% python3 -q
>>> import numpy as np
>>> np.set_printoptions(precision=1, suppress=True, linewidth=140)
>>> def rd(a):
...     return np.round(a, 1) + 0
... 
>>> M = np.load("arr.npy")
>>> M
array([[-3,  0,  0,  0,  0,  0,  0,  0,  0,  0,  0,  0,  0,  0],
       [ 1, -3,  0,  0,  0,  0,  0,  0,  0,  0,  0,  0,  0,  0],
       [ 0,  1, -3,  0,  0,  0,  0,  0,  0,  0,  0,  0,  0,  0],
       [ 3,  1,  1, -3,  0,  0,  0,  0,  0,  0,  0,  0,  0,  0],
       [-3, -2, -1,  1,  3,  0,  0,  0,  0,  0,  0,  0,  0,  0],
       [ 3,  2,  1, -3, -3,  3,  0,  0,  0,  0,  0,  0,  0,  0],
       [ 3, -2,  3,  2, -1,  0,  0,  0,  0,  0,  0,  0,  0,  0],
       [-1, -3,  1, -3,  3,  0, -1,  1,  0,  0,  0,  0,  0,  0],
       [ 3,  2,  2, -3, -1, -3, -2,  2,  3,  0,  0,  0,  0,  0],
       [ 1, -3, -3,  2, -3,  1,  3,  2,  1, -2,  0,  0,  0,  0],
       [ 0,  0,  2,  0,  1,  3,  0, -2,  1, -1,  0,  0,  0,  0],
       [ 3,  2,  0, -2,  0, -1, -3, -3,  1, -1, -2,  2,  0,  0],
       [ 1,  0,  0, -3, -2, -1,  2, -2, -3,  0,  0, -1,  3,  0],
       [ 3,  2,  3,  2,  3,  1, -3, -1, -3,  3, -1,  2,  3,  0]])
>>> rank = np.linalg.matrix_rank(M)
>>> rank
np.int64(13)
>>> null = np.linalg.svd(M)[2][rank:].T
>>> [int(np.linalg.matrix_rank(np.delete(M, i, axis=0))) for i in range(14)]
[13, 13, 13, 13, 13, 12, 13, 12, 12, 12, 12, 12, 12, 12]
>>> np.allclose(M @ null, 0)
True
>>> null[:, 0] / null[np.abs(null[:, 0]).round(6).argmax(), 0]
array([0., 0., 0., 0., 0., 0., 0., 0., 0., 0., 0., 0., 0., 1.])
>>> np.trace(M)
np.int64(1)
>>> np.allclose(M @ M.T, M.T @ M)
False
>>> np.unique(M.round(6), axis=0).shape
(14, 14)
>>> rng = np.random.default_rng(66)
>>> labels = rng.permutation(14)
>>> labels
array([13,  1,  8,  5,  9,  0,  7,  4, 12,  6,  2,  3, 11, 10])
>>> B = M[labels][:, labels]
>>> np.allclose(B, M)
False
>>> rd(np.linalg.det(B)), rd(np.linalg.det(M[labels]))
(np.float64(0.0), np.float64(0.0))
>>> np.trace(B)
np.int64(1)
>>> np.diag(B)
array([ 0, -3,  3,  3, -2, -3,  1,  3,  3,  0, -3, -3,  2,  0])
>>> B = np.array([[0, -5, -5, 0, 5, 1, -1],
...     [3, -2, 3, 4, 3, 1, 4],
...     [4, -2, -1, -4, -4, -1, 5],
...     [-5, 3, -2, 5, -4, 2, -3],
...     [1, 4, -2, -5, 2, -5, -3]])
>>> J = np.block([[np.zeros((5, 5)), B], [B.T, np.zeros((7, 7))]])
>>> J
array([[ 0.,  0.,  0.,  0.,  0.,  0., -5., -5.,  0.,  5.,  1., -1.],
       [ 0.,  0.,  0.,  0.,  0.,  3., -2.,  3.,  4.,  3.,  1.,  4.],
       [ 0.,  0.,  0.,  0.,  0.,  4., -2., -1., -4., -4., -1.,  5.],
       [ 0.,  0.,  0.,  0.,  0., -5.,  3., -2.,  5., -4.,  2., -3.],
       [ 0.,  0.,  0.,  0.,  0.,  1.,  4., -2., -5.,  2., -5., -3.],
       [ 0.,  3.,  4., -5.,  1.,  0.,  0.,  0.,  0.,  0.,  0.,  0.],
       [-5., -2., -2.,  3.,  4.,  0.,  0.,  0.,  0.,  0.,  0.,  0.],
       [-5.,  3., -1., -2., -2.,  0.,  0.,  0.,  0.,  0.,  0.,  0.],
       [ 0.,  4., -4.,  5., -5.,  0.,  0.,  0.,  0.,  0.,  0.,  0.],
       [ 5.,  3., -4., -4.,  2.,  0.,  0.,  0.,  0.,  0.,  0.,  0.],
       [ 1.,  1., -1.,  2., -5.,  0.,  0.,  0.,  0.,  0.,  0.,  0.],
       [-1.,  4.,  5., -3., -3.,  0.,  0.,  0.,  0.,  0.,  0.,  0.]])
>>> rd(J @ np.linalg.pinv(J) @ J)
array([[ 0.,  0.,  0.,  0.,  0.,  0., -5., -5.,  0.,  5.,  1., -1.],
       [ 0.,  0.,  0.,  0.,  0.,  3., -2.,  3.,  4.,  3.,  1.,  4.],
       [ 0.,  0.,  0.,  0.,  0.,  4., -2., -1., -4., -4., -1.,  5.],
       [ 0.,  0.,  0.,  0.,  0., -5.,  3., -2.,  5., -4.,  2., -3.],
       [ 0.,  0.,  0.,  0.,  0.,  1.,  4., -2., -5.,  2., -5., -3.],
       [ 0.,  3.,  4., -5.,  1.,  0.,  0.,  0.,  0.,  0.,  0.,  0.],
       [-5., -2., -2.,  3.,  4.,  0.,  0.,  0.,  0.,  0.,  0.,  0.],
       [-5.,  3., -1., -2., -2.,  0.,  0.,  0.,  0.,  0.,  0.,  0.],
       [ 0.,  4., -4.,  5., -5.,  0.,  0.,  0.,  0.,  0.,  0.,  0.],
       [ 5.,  3., -4., -4.,  2.,  0.,  0.,  0.,  0.,  0.,  0.,  0.],
       [ 1.,  1., -1.,  2., -5.,  0.,  0.,  0.,  0.,  0.,  0.,  0.],
       [-1.,  4.,  5., -3., -3.,  0.,  0.,  0.,  0.,  0.,  0.,  0.]])
>>> np.unique(J.round(6), axis=0).shape
(12, 12)
>>> np.abs(np.diag(np.linalg.qr(J)[1])) > 1e-9
array([ True,  True,  True,  True,  True,  True,  True,  True,  True,  True, False, False])
>>> rd(np.linalg.norm(J, 1)), rd(np.linalg.norm(J, np.inf))
(np.float64(24.0), np.float64(24.0))
>>> rd(np.linalg.norm(J, axis=0))
array([8.8, 8. , 8.9, 9.6, 9.2, 7.1, 7.6, 6.6, 9.1, 8.4, 5.7, 7.7])
>>> rd(np.linalg.norm(J, 2))
np.float64(11.9)
>>> np.linalg.norm(J, axis=1).argmax()
np.int64(3)
>>> rd(np.linalg.norm(J[10] - J[6]))
np.float64(11.3)
>>> rd(np.linalg.norm(J) ** 2 / np.linalg.norm(J, 2) ** 2)
np.float64(5.6)
>>> rd(np.linalg.norm(J, "nuc"))
np.float64(82.5)
>>> rank = np.linalg.matrix_rank(J)
>>> rank
np.int64(10)
>>> null = np.linalg.svd(J)[2][rank:].T
>>> [int(np.linalg.matrix_rank(np.delete(J, i, axis=0))) for i in range(12)]
[9, 9, 9, 9, 9, 10, 10, 10, 10, 10, 10, 10]
>>> null.shape
(12, 2)
